% python3 -q
>>> import numpy as np
>>> import numpy.linalg as la
>>> np.set_printoptions(precision=3, suppress=True, linewidth=140)
>>> M = np.array([[-3, -2, 2, 2],
...     [-2, 0, -3, 2],
...     [3, 2, 0, 1],
...     [0, -1, 2, 0],
...     [-1, -1, 0, -3],
...     [1, -1, -1, 3],
...     [-1, -2, 0, -2],
...     [2, -3, -1, 3],
...     [-1, -1, -2, -3],
...     [3, -3, -1, 2],
...     [-1, -2, 0, -2],
...     [-1, -3, 2, -1],
...     [-2, 1, 3, 2]])
>>> x0 = np.array([2, 1, -1, 0])
>>> rhs = M @ x0
>>> np.round(la.lstsq(M, rhs)[0], 3) + 0
array([ 2.,  1., -1.,  0.])
>>> rng = np.random.default_rng(629467)
>>> rhs = rhs + 0.05 * rng.normal(size=13)
>>> rhs
array([-10.021,  -0.945,   7.979,  -3.001,  -2.941,   1.915,  -3.978,   2.085,  -0.967,   4.042,  -4.031,  -7.03 ,  -6.098])
>>> coef, *_ = la.lstsq(M, rhs)
>>> coef.round()
array([ 2.,  1., -1., -0.])
>>> np.round(M.T @ (rhs - M @ coef), 3) + 0
array([0., 0., 0., 0.])
>>> cen = M - M.mean(axis=0)
>>> left, sigma, vt = la.svd(cen, full_matrices=False)
>>> print(np.round((sigma ** 2).sum() ** 2 / (sigma ** 4).sum(), 3))
3.357
>>> np.searchsorted(np.cumsum(sigma ** 2) / (sigma ** 2).sum(), 0.9) + 1
np.int64(4)
>>> (np.sign(left[:, 0]) == np.sign(left[0, 0])).astype(int)
array([1, 0, 0, 1, 1, 0, 1, 0, 1, 0, 1, 1, 1])
>>> sigma
array([8.478, 6.742, 5.274, 5.015])
>>> print(vt[0] * np.sign(vt[0, np.abs(vt[0]).argmax()]))
[ 0.549  0.059 -0.19   0.812]
>>> np.abs(left[:, 0]).argmax()
np.int64(7)
>>> f, v = M[5], M[12]
>>> print(f @ v)
0
>>> pr = (f @ v) / (f @ f) * f
>>> la.matrix_rank(np.outer(f, v))
np.int64(1)
>>> print((v - pr) @ f)
0.0
>>> A = np.loadtxt("x.csv", delimiter=",")
>>> A
array([[-0.6,  0.1,  0.4, -0.8,  0.7, -2.2,  0.9,  0.8,  0.3, -1. , -0.6],
       [-0.6,  1.2,  0.2, -1.1,  0.9, -0.4,  3.2, -1. ,  0.4,  3.5,  0.3],
       [-0.1,  0. ,  1. , -0.1,  2.1,  0.8,  0.8, -0.6, -2.1, -7. , -0.9],
       [-1.7,  0.8,  0.8,  0. ,  1.9,  1.3, -1.1,  0.5,  0.4, -1. ,  1.2],
       [-1.4, -0.7, -0.8, -0.8,  1.3, -1.8, -0.9,  0.9,  1.2, -0.5, -0.5],
       [-1.5,  1.7,  0.8,  0.9,  1.6,  0.9, -0.5,  0.7,  0.1,  5.5,  1. ],
       [-1.3, -1. , -1. , -0.6,  1.5,  0.7,  0.2,  1.4,  0.5,  1.5, -1.9],
       [-0.6, -0.2,  0.5,  0.5, -0.9,  1. , -2.3, -0.7,  1.1,  5. ,  1.3],
       [ 0.3,  1.5, -0.1,  0.4, -0.8, -0.7,  1.7,  0.3,  1.3,  3.5, -0.3],
       [ 1.2,  1.1,  0.1,  0.2, -0.5,  1.7,  0.2,  0.2,  1. , -2. , -0.7],
       [ 1. ,  0.3, -0.3,  1.1, -1.3,  0.1,  0. ,  1.3,  0. ,  0.5, -0.4],
       [-0.5, -0.5,  0.8,  0.4, -2.7,  1. , -0.4,  0.1,  1.4, -0.5,  0. ]])
>>> A2 = np.c_[A[:, :2] @ np.array([[-3, -2], [-1, -2]]), np.array([2, 3, 3, 0, 1, 0, 2, 1, 2, 2, 1, 2])]
>>> A2
array([[ 1.7,  1. ,  2. ],
       [ 0.6, -1.2,  3. ],
       [ 0.3,  0.2,  3. ],
       [ 4.3,  1.8,  0. ],
       [ 4.9,  4.2,  1. ],
       [ 2.8, -0.4,  0. ],
       [ 4.9,  4.6,  2. ],
       [ 2. ,  1.6,  1. ],
       [-2.4, -3.6,  2. ],
       [-4.7, -4.6,  2. ],
       [-3.3, -2.6,  1. ],
       [ 2. ,  2. ,  2. ]])
>>> np.round(la.lstsq(A, A2[:, 0])[0], 3) + 0
array([-3., -1.,  0.,  0.,  0.,  0.,  0.,  0.,  0.,  0.,  0.])
>>> la.matrix_rank(np.c_[A, A2])
np.int64(12)
>>> C2 = A.T @ A
>>> print((A @ A.T).shape)
(12, 12)
>>> la.matrix_rank(C2)
np.int64(11)
>>> np.allclose(C2, C2.T)
True
>>> P = A @ la.solve(A.T @ A, A.T)
>>> P @ A[:, 5]
array([-2.2, -0.4,  0.8,  1.3, -1.8,  0.9,  0.7,  1. , -0.7,  1.7,  0.1,  1. ])
>>> Q, Rm = la.qr(A)
>>> print(Q.shape, Rm.shape)
(12, 11) (11, 11)
>>> round(float(abs(Rm[0, 0])), 3), np.round(la.norm(A[:, 0]), 3)
(3.558, np.float64(3.558))
>>> print(np.abs(np.diag(Rm)))
[3.558 3.211 1.984 2.032 3.651 3.306 2.759 1.996 0.818 5.02  0.582]
>>> np.allclose(Rm.T @ Rm, A.T @ A)
True
>>> print(np.trace(Q @ Q.T))
11.0
>>> np.round(Q.T @ Q, 3) + 0
array([[1., 0., 0., 0., 0., 0., 0., 0., 0., 0., 0.],
       [0., 1., 0., 0., 0., 0., 0., 0., 0., 0., 0.],
       [0., 0., 1., 0., 0., 0., 0., 0., 0., 0., 0.],
       [0., 0., 0., 1., 0., 0., 0., 0., 0., 0., 0.],
       [0., 0., 0., 0., 1., 0., 0., 0., 0., 0., 0.],
       [0., 0., 0., 0., 0., 1., 0., 0., 0., 0., 0.],
       [0., 0., 0., 0., 0., 0., 1., 0., 0., 0., 0.],
       [0., 0., 0., 0., 0., 0., 0., 1., 0., 0., 0.],
       [0., 0., 0., 0., 0., 0., 0., 0., 1., 0., 0.],
       [0., 0., 0., 0., 0., 0., 0., 0., 0., 1., 0.],
       [0., 0., 0., 0., 0., 0., 0., 0., 0., 0., 1.]])
>>> print(np.round(Q @ Rm, 3) + 0)
[[-0.6  0.1  0.4 -0.8  0.7 -2.2  0.9  0.8  0.3 -1.  -0.6]
 [-0.6  1.2  0.2 -1.1  0.9 -0.4  3.2 -1.   0.4  3.5  0.3]
 [-0.1  0.   1.  -0.1  2.1  0.8  0.8 -0.6 -2.1 -7.  -0.9]
 [-1.7  0.8  0.8  0.   1.9  1.3 -1.1  0.5  0.4 -1.   1.2]
 [-1.4 -0.7 -0.8 -0.8  1.3 -1.8 -0.9  0.9  1.2 -0.5 -0.5]
 [-1.5  1.7  0.8  0.9  1.6  0.9 -0.5  0.7  0.1  5.5  1. ]
 [-1.3 -1.  -1.  -0.6  1.5  0.7  0.2  1.4  0.5  1.5 -1.9]
 [-0.6 -0.2  0.5  0.5 -0.9  1.  -2.3 -0.7  1.1  5.   1.3]
 [ 0.3  1.5 -0.1  0.4 -0.8 -0.7  1.7  0.3  1.3  3.5 -0.3]
 [ 1.2  1.1  0.1  0.2 -0.5  1.7  0.2  0.2  1.  -2.  -0.7]
 [ 1.   0.3 -0.3  1.1 -1.3  0.1  0.   1.3  0.   0.5 -0.4]
 [-0.5 -0.5  0.8  0.4 -2.7  1.  -0.4  0.1  1.4 -0.5  0. ]]
>>> mat = np.load("m.npy")
>>> mat
array([[ 2.029, -3.407,  1.902, -0.035,  2.337, -4.243, -2.796],
       [ 1.2  , -2.443,  1.182, -1.089,  4.206, -4.462, -1.523],
       [-1.095, -4.666, -3.23 ,  7.466,  1.047, -1.633,  3.546],
       [ 0.614, -2.263,  0.91 ,  1.363,  4.386, -3.116, -2.173],
       [-2.735, -1.264, -2.279,  6.861,  1.67 , -3.492,  4.724],
       [ 0.498, -2.984, -3.4  ,  6.913,  1.097, -3.836,  2.66 ],
       [ 1.555, -1.347,  2.383, -3.144,  4.234, -3.833, -2.736],
       [ 2.4  , -1.463,  2.298, -0.544,  3.792, -4.605, -1.777],
       [ 1.109, -1.181,  1.616,  1.827,  3.874, -4.483, -3.746],
       [ 0.375, -2.646, -2.75 ,  7.86 ,  2.061, -3.028,  4.583],
       [-0.068, -1.141,  2.167, -0.14 ,  3.944, -3.188, -2.415],
       [ 1.939, -4.668, -3.746,  7.322,  2.969, -1.026,  1.734],
       [ 0.38 , -4.412, -1.54 ,  8.359,  2.536, -1.609,  2.881],
       [ 1.137, -2.44 ,  0.865,  0.631,  3.215, -4.788, -1.288],
       [ 0.903, -3.98 ,  2.376,  0.276,  3.421, -5.448, -2.873],
       [ 2.078, -1.72 ,  3.666, -0.827,  2.645, -4.893, -1.729],
       [-0.681, -4.268, -3.931,  6.37 ,  0.995, -2.594,  2.453],
       [-0.346, -2.728, -3.913,  6.784,  2.411, -2.056,  2.423],
       [ 2.192, -5.241, -2.488,  6.776,  4.589, -1.923,  1.522],
       [ 0.077, -4.311, -4.866,  7.777,  4.489, -0.669,  4.111],
       [ 0.595, -2.718, -3.876,  6.008,  0.899, -1.272,  2.707],
       [-1.037, -4.237, -3.301,  6.977,  3.426, -0.016,  3.086],
       [ 0.987, -2.848,  1.98 , -0.215,  2.426, -5.546, -0.731],
       [ 1.981, -4.166, -5.602,  7.505,  3.821, -1.844,  2.086],
       [ 2.094, -1.844,  0.959,  0.46 ,  3.975, -3.204, -1.257],
       [ 3.679, -1.65 ,  3.423,  0.398,  1.915, -3.416, -1.814],
       [ 1.49 , -1.914,  3.007,  0.567,  3.72 , -5.165, -3.207],
       [ 1.137, -3.688, -4.437,  8.733,  2.908, -2.446,  4.131],
       [ 0.208, -5.051, -1.794,  6.696,  2.269, -3.189,  2.67 ],
       [-1.002, -3.89 , -4.372,  6.546,  1.926, -1.103,  3.592],
       [ 1.205, -5.602, -3.385,  7.483,  2.433, -2.792,  1.991],
       [ 0.977, -2.122, -5.242,  6.448,  2.208, -1.645,  2.368]])
>>> w1 = np.array([[1, 2, 2, 3, 3],
...     [3, 3, 2, 1, 0],
...     [2, 1, 5, 3, 5],
...     [5, 0, 2, 0, 5],
...     [0, 3, 2, 4, 5],
...     [5, 1, 1, 1, 0],
...     [0, 1, 3, 1, 5]])
>>> coef = np.array([1, 2, 3, 1, 1])
>>> hid = np.maximum(mat @ w1 + coef, 0)
>>> (hid > 0).mean(axis=0)
array([0.531, 0.406, 0.875, 0.688, 1.   ])
>>> C = np.array([[-1, 0], [1, 0], [2, 1], [0, 0], [-1, -1]])
>>> (hid @ C).round(6).argmax(axis=1)
array([0, 0, 1, 0, 0, 0, 0, 0, 0, 0, 0, 1, 1, 0, 0, 0, 0, 1, 0, 1, 1, 1, 0, 1, 0, 0, 0, 1, 0, 1, 1, 1])
